$ python3 -q
>>> import numpy as np
>>> import numpy.linalg as la
>>> np.set_printoptions(precision=2, suppress=True, linewidth=120)
>>> rd = lambda a: np.round(a, 2) + 0
>>> arr = np.load("run17.npy")
>>> arr
array([[-0.1,  0.3, -0.8],
       [ 1.5, -1.1, -0.6],
       [ 0.4,  1. , -0.2],
       [-0.6, -1. , -2. ],
       [ 0. , -0.1, -0.4]])
>>> rng = np.random.default_rng(67383)
>>> M2 = arr + rng.integers(-2, 3, (5, 2)) @ rng.integers(-2, 3, (2, 3))
>>> M2
array([[ 0.9, -0.7, -1.8],
       [-3.5, -4.1,  0.4],
       [ 0.4, -3. , -2.2],
       [ 1.4,  1. , -2. ],
       [ 4. ,  3.9, -0.4]])
>>> rd(M2 - arr)
array([[ 1., -1., -1.],
       [-5., -3.,  1.],
       [ 0., -4., -2.],
       [ 2.,  2.,  0.],
       [ 4.,  4.,  0.]])
>>> rd(la.svd(M2 - arr, compute_uv=False))
array([8.94, 4.24, 0.  ])
>>> la.matrix_rank(M2 - arr, tol=1e-8)
np.int64(2)
>>> np.abs(M2 - arr).sum(axis=1)
array([3., 9., 6., 4., 8.])
>>> u, r1 = arr[0], arr[2]
>>> u @ u
np.float64(0.74)
>>> u @ r1
np.float64(0.42)
>>> pr = (u @ r1) / (u @ u) * u
>>> rd(r1 - pr)
array([0.46, 0.83, 0.25])
>>> rd(la.norm(u + r1) ** 2 + la.norm(u - r1) ** 2)
np.float64(3.88)
>>> proj = arr @ la.solve(arr.T @ arr, arr.T)
>>> rd((np.eye(5) - proj) @ arr)
array([[0., 0., 0.],
       [0., 0., 0.],
       [0., 0., 0.],
       [0., 0., 0.],
       [0., 0., 0.]])
>>> np.trace(proj)
np.float64(3.0)
>>> la.matrix_rank(np.eye(5) - proj)
np.int64(2)
>>> theta = np.radians(36)
>>> Rm = np.eye(3)
>>> Rm[2, 2] = Rm[1, 1] = np.cos(theta)
>>> Rm[2, 1], Rm[1, 2] = -np.sin(theta), np.sin(theta)
>>> rd(Rm)
array([[ 1.  ,  0.  ,  0.  ],
       [ 0.  ,  0.81,  0.59],
       [ 0.  , -0.59,  0.81]])
>>> M2 = arr @ Rm.T
>>> np.allclose(arr @ arr.T, M2 @ M2.T)
True
>>> rd(np.abs(M2 - arr).max(axis=0))
array([0.  , 0.98, 0.97])
>>> rd(la.svd(arr, compute_uv=False)), rd(la.svd(M2, compute_uv=False))
(array([2.59, 1.78, 1.19]), array([2.59, 1.78, 1.19]))
>>> rd(la.det(Rm)), rd(np.trace(Rm))
(np.float64(1.0), np.float64(2.62))
>>> O, Rm = la.qr(arr)
>>> O.shape, Rm.shape
((5, 3), (3, 3))
>>> rd(abs(Rm[0, 0])), rd(la.norm(arr[:, 0]))
(np.float64(1.67), np.float64(1.67))
>>> rd(O.T @ O)
array([[1., 0., 0.],
       [0., 1., 0.],
       [0., 0., 1.]])
>>> rd(O)
array([[-0.06,  0.16, -0.54],
       [ 0.9 , -0.41, -0.12],
       [ 0.24,  0.62, -0.57],
       [-0.36, -0.65, -0.58],
       [ 0.  , -0.06, -0.18]])
>>> rd(np.abs(np.diag(Rm)))
array([1.67, 1.77, 1.85])
>>> rd(Rm)
array([[ 1.67, -0.41,  0.18],
       [ 0.  ,  1.77,  1.32],
       [ 0.  ,  0.  ,  1.85]])
>>> E = np.array([[0, 0, 0, 0, 0],
...     [0, 0, 0, 7, 0],
...     [0, 0, 0, 0, 0],
...     [0, 0, 0, 7, 0],
...     [0, 0, 4, 9, 0],
...     [0, 7, 0, 0, 0]])
>>> E
array([[0, 0, 0, 0, 0],
       [0, 0, 0, 7, 0],
       [0, 0, 0, 0, 0],
       [0, 0, 0, 7, 0],
       [0, 0, 4, 9, 0],
       [0, 7, 0, 0, 0]])
>>> left, sig, Vt = la.svd(E, full_matrices=False)
>>> rd(sig / sig[0])
array([1.  , 0.51, 0.21, 0.  , 0.  ])
>>> np.abs(left[:, 0]).round(6).argmax()
np.int64(4)
>>> rd(Vt @ Vt.T)
array([[1., 0., 0., 0., 0.],
       [0., 1., 0., 0., 0.],
       [0., 0., 1., 0., 0.],
       [0., 0., 0., 1., 0.],
       [0., 0., 0., 0., 1.]])
>>> rd(left.T @ left)
array([[1., 0., 0., 0., 0.],
       [0., 1., 0., 0., 0.],
       [0., 0., 1., 0., 0.],
       [0., 0., 0., 1., 0.],
       [0., 0., 0., 0., 1.]])
>>> rd(np.cumsum(sig ** 2) / np.sum(sig ** 2))
array([0.76, 0.97, 1.  , 1.  , 1.  ])
>>> left.shape, sig.shape, Vt.shape
((6, 5), (5,), (5, 5))
>>> rd(np.abs(Vt[0]))
array([0.  , 0.  , 0.21, 0.98, 0.  ])
>>> np.unique(E.round(6), axis=0).shape
(4, 5)
>>> la.lstsq(E[:-1].T, E[-1])[2]
np.int32(2)
>>> rd(E @ la.pinv(E) @ E)
array([[0., 0., 0., 0., 0.],
       [0., 0., 0., 7., 0.],
       [0., 0., 0., 0., 0.],
       [0., 0., 0., 7., 0.],
       [0., 0., 4., 9., 0.],
       [0., 7., 0., 0., 0.]])
>>> rd(la.norm(E, "nuc"))
np.float64(23.56)
>>> rd(la.norm(E[4], 1)), rd(la.norm(E[4], np.inf))
(np.float64(13.0), np.float64(9.0))
>>> rd(la.norm(E[4] - E[5]))
np.float64(12.08)
>>> rd(la.norm(E, axis=1))
array([0.  , 7.  , 0.  , 7.  , 9.85, 7.  ])
>>> rd(la.norm(E, 2))
np.float64(13.66)
>>> rd(la.norm(E) ** 2 / la.norm(E, 2) ** 2)
np.float64(1.31)
>>> rd(la.norm(E, axis=0))
array([ 0.  ,  7.  ,  4.  , 13.38,  0.  ])
>>> mat = np.loadtxt("data.csv", delimiter=",")
>>> rd(mat)
array([[  1.8 ,   3.07,  -8.73,  -1.67, -14.25],
       [  1.18,   0.63,  -5.21,  -0.83,  -9.28],
       [  0.8 ,  -0.61,  -3.24,  -0.42,  -6.37],
       [  0.45,  -1.47,  -1.65,  -0.15,  -3.88],
       [  0.43,  -1.51,  -1.58,  -0.14,  -3.76],
       [  0.24,  -1.83,  -0.81,  -0.05,  -2.49],
       [ -0.17,  -1.83,   0.43,  -0.04,  -0.01],
       [ -0.18,  -1.8 ,   0.46,  -0.04,   0.06],
       [ -0.21,  -1.68,   0.51,  -0.07,   0.24],
       [ -0.23,  -1.55,   0.53,  -0.09,   0.37],
       [ -0.24,  -1.44,   0.53,  -0.1 ,   0.43],
       [ -0.25,  -1.34,   0.52,  -0.12,   0.48],
       [ -0.25,  -1.15,   0.48,  -0.13,   0.51],
       [ -0.23,  -0.93,   0.41,  -0.15,   0.5 ],
       [  0.02,   0.04,  -0.02,   0.02,  -0.04],
       [  0.17,   0.25,  -0.12,   0.2 ,  -0.32],
       [  0.41,   0.37,  -0.15,   0.54,  -0.66],
       [  0.44,   0.37,  -0.15,   0.59,  -0.7 ],
       [  0.92,   0.09,   0.15,   1.46,  -1.11],
       [  0.93,   0.08,   0.16,   1.48,  -1.11],
       [  0.98,   0.02,   0.22,   1.58,  -1.14],
       [  1.44,  -0.71,   0.87,   2.6 ,  -1.22],
       [  1.91,  -1.76,   1.79,   3.75,  -1.06],
       [  1.99,  -1.96,   1.97,   3.96,  -1.01],
       [  3.39,  -6.74,   6.16,   8.17,   0.79],
       [  3.53,  -7.3 ,   6.66,   8.62,   1.05],
       [  3.77,  -8.33,   7.57,   9.44,   1.54],
       [  5.25, -15.71,  14.14,  14.95,   5.48]])
>>> # null space of dimension 2
>>> rank = la.matrix_rank(mat)
>>> rank
np.int64(3)
>>> N = la.svd(mat)[2][rank:].T
>>> [int(la.matrix_rank(mat[:, :j + 1])) for j in range(5)]
[1, 2, 3, 3, 3]
>>> [int(la.matrix_rank(mat[:i])) for i in range(1, len(mat) + 1)]
[1, 2, 3, 3, 3, 3, 3, 3, 3, 3, 3, 3, 3, 3, 3, 3, 3, 3, 3, 3, 3, 3, 3, 3, 3, 3, 3, 3]
>>> la.matrix_rank(mat.T @ mat), la.matrix_rank(mat @ mat.T)
(np.int64(3), np.int64(3))
>>> cov = np.cov(mat, rowvar=False)
>>> rd(np.polyfit(mat[:, 2], mat[:, 0], 1))
array([0.24, 0.82])
>>> rd(np.corrcoef(mat.T))
array([[ 1.  , -0.77,  0.67,  0.92,  0.16],
       [-0.77,  1.  , -0.92, -0.92, -0.6 ],
       [ 0.67, -0.92,  1.  ,  0.91,  0.83],
       [ 0.92, -0.92,  0.91,  1.  ,  0.53],
       [ 0.16, -0.6 ,  0.83,  0.53,  1.  ]])
>>> np.argwhere(np.triu(np.abs(np.corrcoef(mat.T)) > 0.8, 1))
array([[0, 3],
       [1, 2],
       [1, 3],
       [2, 3],
       [2, 4]])
>>> rd(np.corrcoef(mat[:, 2], mat[:, 0])[0, 1])
np.float64(0.67)
>>> m1 = np.array([[1, -2, 4, -8], [1, -1, 1, -1], [1, 0, 0, 0], [1, 1, 1, 1]])
>>> # row 0 is much longer than the rest
>>> np.allclose(m1, m1.T)
False
>>> m1 @ m1
array([[ -5,  -8,  -6, -14],
       [  0,  -2,   2,  -8],
       [  1,  -2,   4,  -8],
       [  4,  -2,   6,  -8]])
>>> np.allclose(m1 @ m1.T, m1.T @ m1)
False
>>> rd(np.sort(np.abs(la.eigvals(m1))))
array([0.71, 1.44, 3.43, 3.43])
>>> (m1 + m1.T) / 2
array([[ 1. , -0.5,  2.5, -3.5],
       [-0.5, -1. ,  0.5,  0. ],
       [ 2.5,  0.5,  0. ,  0.5],
       [-3.5,  0. ,  0.5,  1. ]])
>>> la.matrix_power(m1, 2)
array([[ -5,  -8,  -6, -14],
       [  0,  -2,   2,  -8],
       [  1,  -2,   4,  -8],
       [  4,  -2,   6,  -8]])
